>>> import numpy as np
>>> np.set_printoptions(suppress=True, linewidth=120)
>>> def rd(a):
...     return np.round(a, 4) + 0
... 
>>> m1 = np.array([[0.0, 0.0, 2.0, 3.0],
...     [0.0, 0.0, 1.0, 1.0],
...     [2.0, 1.0, 0.0, 0.0],
...     [3.0, 1.0, 0.0, 0.0]])
>>> [round(float(np.linalg.det(m1[:i, :i])), 2) + 0 for i in range(1, 5)]
[0.0, 0.0, 0.0, 1.0]
>>> E = np.load("a.npy")
>>> E
array([[ -2.5978,   4.0731,  -4.1251,  -4.0242,  -3.3593,  -8.4843,  -5.478 ,   3.9053,   0.3725],
       [ -1.8936,  18.098 ,   0.1057,  -3.9264,   9.9796,  -8.6037,  -4.2805,   7.4098,  -0.216 ],
       [ -3.8027,  15.1885,  -6.8419,  -8.8223,   5.0142, -12.6953, -13.5841,   7.8104,  -1.3902],
       [ -1.8227,  21.9151,   1.3405,  -3.8031,  13.2413,  -8.9795,  -3.7245,   8.5279,  -0.2327],
       [ -1.9109,  24.3882,   1.3502,  -4.294 ,  15.1806,  -9.5785,  -4.4196,   9.308 ,  -0.4333],
       [ -3.0063,  20.406 ,  -2.4311,  -6.4105,   9.7743, -11.9124,  -8.4213,   9.0155,  -0.5816],
       [ -2.2796,  -1.3092,  -6.0988,  -4.5022,  -5.7958,  -6.113 ,  -7.7008,   1.6012,  -0.4211],
       [ -1.4121,   1.4183,  -3.4256,  -3.004 ,  -1.5967,  -4.0214,  -5.0128,   1.6045,  -0.441 ],
       [ -2.4015,   1.2387,  -4.3691,  -3.5906,  -5.1801,  -7.4281,  -5.1938,   2.7854,   0.4089],
       [ -3.2089,   2.2804,  -7.5204,  -6.4245,  -4.7803,  -9.1805, -10.4589,   3.5073,  -0.6039],
       [ -0.6091,  10.7971,   0.7875,  -1.7949,   7.5986,  -3.4015,  -2.0364,   3.7981,  -0.4024],
       [ -2.8986,   5.2617,  -5.0861,  -5.0777,  -2.5942,  -9.2954,  -7.5316,   4.4238,   0.005 ],
       [ -1.121 ,   8.6137,  -1.2296,  -2.8657,   5.0161,  -4.2638,  -4.1972,   3.4935,  -0.6072],
       [ -1.9964,  14.2839,   0.5062,  -2.6068,   5.3948,  -8.8882,  -1.708 ,   6.7116,   0.8046],
       [ -0.5977,   2.3795,  -0.4223,  -0.7945,   0.1997,  -2.2953,  -0.783 ,   1.3962,   0.1836],
       [ -3.4767,  -0.6731,  -6.682 ,  -4.8677,  -9.8234, -10.4979,  -7.0774,   3.4025,   0.7747],
       [ -1.0853,  17.0199,  -0.0388,  -3.911 ,  12.3803,  -5.3784,  -5.4261,   5.8842,  -1.2084]])
>>> def softmax(z):
...     e = np.exp(z - z.max(axis=-1, keepdims=True))
...     return e / e.sum(axis=-1, keepdims=True)
... 
>>> rd(softmax(E[11] + -1))
array([0.0002, 0.6951, 0.    , 0.    , 0.0003, 0.    , 0.    , 0.3007, 0.0036])
>>> S = E @ E.T / np.sqrt(9)
>>> rd(softmax(S)[11] @ E)
array([ -3.8027,  15.1885,  -6.8419,  -8.8223,   5.0142, -12.6953, -13.5841,   7.8104,  -1.3902])
>>> X = np.loadtxt("test13.csv", delimiter=",")
>>> X
array([[1., 0., 2., 0., 0., 2., 0.],
       [0., 2., 0., 1., 1., 0., 2.],
       [1., 0., 0., 0., 0., 0., 0.],
       [0., 0., 0., 2., 1., 0., 1.],
       [0., 0., 0., 1., 1., 0., 1.],
       [1., 0., 1., 0., 0., 0., 0.],
       [0., 2., 0., 2., 2., 0., 0.]])
>>> U, sv, VT = np.linalg.svd(E, full_matrices=False)
>>> rd(np.abs(VT[0]))
array([0.1036, 0.6953, 0.0816, 0.2173, 0.3283, 0.4101, 0.2829, 0.3091, 0.0187])
>>> rd(sv)
array([74.3506, 37.5701,  8.7892,  0.0971,  0.0891,  0.069 ,  0.0657,  0.0415,  0.0331])
>>> rd(VT @ VT.T)
array([[1., 0., 0., 0., 0., 0., 0., 0., 0.],
       [0., 1., 0., 0., 0., 0., 0., 0., 0.],
       [0., 0., 1., 0., 0., 0., 0., 0., 0.],
       [0., 0., 0., 1., 0., 0., 0., 0., 0.],
       [0., 0., 0., 0., 1., 0., 0., 0., 0.],
       [0., 0., 0., 0., 0., 1., 0., 0., 0.],
       [0., 0., 0., 0., 0., 0., 1., 0., 0.],
       [0., 0., 0., 0., 0., 0., 0., 1., 0.],
       [0., 0., 0., 0., 0., 0., 0., 0., 1.]])
>>> U.shape, sv.shape, VT.shape
((17, 9), (9,), (9, 9))
>>> (sv > 1e-8).sum()
np.int64(9)
>>> rd(U.T @ U)
array([[1., 0., 0., 0., 0., 0., 0., 0., 0.],
       [0., 1., 0., 0., 0., 0., 0., 0., 0.],
       [0., 0., 1., 0., 0., 0., 0., 0., 0.],
       [0., 0., 0., 1., 0., 0., 0., 0., 0.],
       [0., 0., 0., 0., 1., 0., 0., 0., 0.],
       [0., 0., 0., 0., 0., 1., 0., 0., 0.],
       [0., 0., 0., 0., 0., 0., 1., 0., 0.],
       [0., 0., 0., 0., 0., 0., 0., 1., 0.],
       [0., 0., 0., 0., 0., 0., 0., 0., 1.]])
>>> w1 = np.array([[0, 6, 3, 5, 0],
...     [2, 7, 5, 5, 6],
...     [5, 2, 1, 5, 2],
...     [5, 8, 3, 5, 6],
...     [9, 0, 2, 5, 9],
...     [7, 4, 0, 0, 5],
...     [1, 8, 9, 2, 6]])
>>> coef = np.array([4, -3, 2, 3, 2])
>>> hid = np.maximum(X @ w1 + coef, 0)
>>> np.linalg.matrix_rank(hid)
np.int64(5)
>>> basis = np.array([[0, 0], [-2, 2], [-2, 1], [1, -1], [-1, -2]])
>>> w1 @ basis
array([[-13,  10],
       [-25,   2],
       [ -3,  -4],
       [-23,   2],
       [ -8, -21],
       [-13,  -2],
       [-38,  11]])
>>> Q, R = np.linalg.qr(X)
>>> rd(Q.T @ Q)
array([[1., 0., 0., 0., 0., 0., 0.],
       [0., 1., 0., 0., 0., 0., 0.],
       [0., 0., 1., 0., 0., 0., 0.],
       [0., 0., 0., 1., 0., 0., 0.],
       [0., 0., 0., 0., 1., 0., 0.],
       [0., 0., 0., 0., 0., 1., 0.],
       [0., 0., 0., 0., 0., 0., 1.]])
>>> np.allclose(R.T @ R, X.T @ X)
True
>>> Q.shape, R.shape
((7, 7), (7, 7))
>>> rd(abs(R[0, 0])), rd(np.linalg.norm(X[:, 0]))
(np.float64(1.7321), np.float64(1.7321))
>>> Q, evecs = np.linalg.qr(X[:, :3])[0], np.linalg.qr(X[:, 3:])[0]
>>> sv = np.linalg.svd(Q.T @ evecs, compute_uv=False)
>>> (sv > 0.9).sum()
np.int64(1)
>>> rd(sv)
array([0.9129, 0.8864, 0.    ])
>>> A = np.loadtxt("layer9.csv", delimiter=",")
>>> rd(A)
array([[-0.5182,  0.3213,  0.0487, -0.0128,  0.5134,  0.5262,  0.2596,  0.131 ,  0.0249,  0.0131],
       [-0.4145, -0.4787, -0.0846, -0.3375, -0.1941,  0.1183,  0.1696, -0.4222, -0.3289, -0.3335],
       [-0.2764,  0.0604, -0.4376, -0.2774,  0.0777, -0.0362, -0.6222, -0.1189,  0.4894, -0.0581],
       [ 0.3454,  0.6033, -0.2694, -0.4964, -0.0413, -0.0182,  0.1495, -0.0419, -0.2553, -0.3263],
       [-0.0691,  0.037 , -0.3498, -0.1266, -0.1302,  0.1233, -0.0998, -0.0288, -0.4387,  0.7874],
       [ 0.1382, -0.3367,  0.1508, -0.4748,  0.656 , -0.3529, -0.0294,  0.1866, -0.123 ,  0.1169],
       [ 0.1382,  0.1012,  0.6582, -0.428 , -0.1915,  0.325 , -0.1632, -0.2845,  0.2176,  0.2386],
       [-0.2073,  0.2424,  0.0008,  0.0234,  0.0732, -0.53  ,  0.4396, -0.5208,  0.2798,  0.2622],
       [ 0.4491, -0.1091, -0.1757,  0.2934,  0.4342,  0.3143, -0.1044, -0.6063, -0.0528, -0.0286],
       [ 0.2764, -0.3232, -0.3423, -0.2266, -0.1148,  0.2871,  0.5027,  0.1824,  0.5005,  0.1363]])
>>> # orthonormal columns
>>> vec = np.array([0, 2, 0, 0, 3, 0, 2, 3, 3, 0])
>>> target = A @ vec
>>> rd(target)
array([ 3.1696, -3.4535,  0.2209,  0.4901, -1.9188,  1.4267, -0.8994,  0.8606, -1.1017,  2.0634])
>>> rd(np.linalg.solve(A.T, A[0]))
array([1., 0., 0., 0., 0., 0., 0., 0., 0., 0.])
>>> rd(np.linalg.solve(A, A[:, 6]))
array([0., 0., 0., 0., 0., 0., 1., 0., 0., 0.])
>>> rd(np.linalg.solve(A, target))
array([0., 2., 0., 0., 3., 0., 2., 3., 3., 0.])
>>> rd(np.linalg.solve(A, 5 * target))
array([ 0., 10.,  0.,  0., 15.,  0., 10., 15., 15.,  0.])
